$ python -q
>>> import numpy as np
>>> import numpy.linalg as la
>>> np.set_printoptions(precision=4, suppress=True, linewidth=100)
>>> def tidy(a):
...     return np.round(a, 4) + 0
... 
>>> mat = np.loadtxt("layer7.csv", delimiter=",")
>>> print(mat)
[[-0.1452 -0.1798  0.1392]
 [ 2.4784  2.4567 -2.5054]
 [ 1.3255  1.2976 -1.3483]
 [ 0.5778  0.5332 -0.5835]
 [ 0.7075  0.735  -0.7081]
 [ 1.1458  1.1318 -1.1543]
 [ 2.3542  2.3203 -2.3378]
 [ 4.8272  4.8176 -4.8254]
 [-2.5661 -2.5491  2.5531]
 [-0.4164 -0.3996  0.4204]
 [-2.0882 -2.1253  2.0758]
 [ 1.1549  1.1387 -1.1681]
 [ 0.7228  0.6903 -0.6904]
 [-0.2519 -0.2462  0.2599]
 [ 1.0511  0.9753 -1.0183]]
>>> P = mat @ la.solve(mat.T @ mat, mat.T)
>>> print(np.allclose(P @ P, P))
True
>>> print(tidy(la.eigvalsh(P)))
[0. 0. 0. 0. 0. 0. 0. 0. 0. 0. 0. 0. 1. 1. 1.]
>>> print(tidy(np.trace(P)))
3.0
>>> x0 = np.array([4, 4, 4])
>>> rhs = mat @ x0
>>> print(tidy(la.solve(mat.T @ mat, mat.T @ rhs)))
[4. 4. 4.]
>>> print(tidy(la.lstsq(mat, rhs)[0]))
[4. 4. 4.]
>>> print(tidy(la.pinv(mat) @ mat))
[[1. 0. 0.]
 [0. 1. 0.]
 [0. 0. 1.]]
>>> rng = np.random.default_rng(605113)
>>> rhs = rhs + 0.1 * rng.normal(size=15)
>>> print(tidy(rhs))
[ -0.7223   9.83     5.0998   2.1904   2.947    4.5336   9.3661  19.2848 -10.2629  -1.5137  -8.7039
   4.4371   2.8157  -0.8858   4.1314]
>>> c, *_ = la.lstsq(mat, rhs)
>>> print(tidy(mat.T @ (rhs - mat @ c)))
[0. 0. 0.]
>>> print([round(float(la.norm(la.solve(mat.T @ mat + lam * np.eye(3), mat.T @ rhs))), 2) for lam in (0, 1, 10, 100)])
[7.06, 2.3, 2.17, 1.42]
>>> print(tidy(c))
[4.1201 3.997  4.1032]
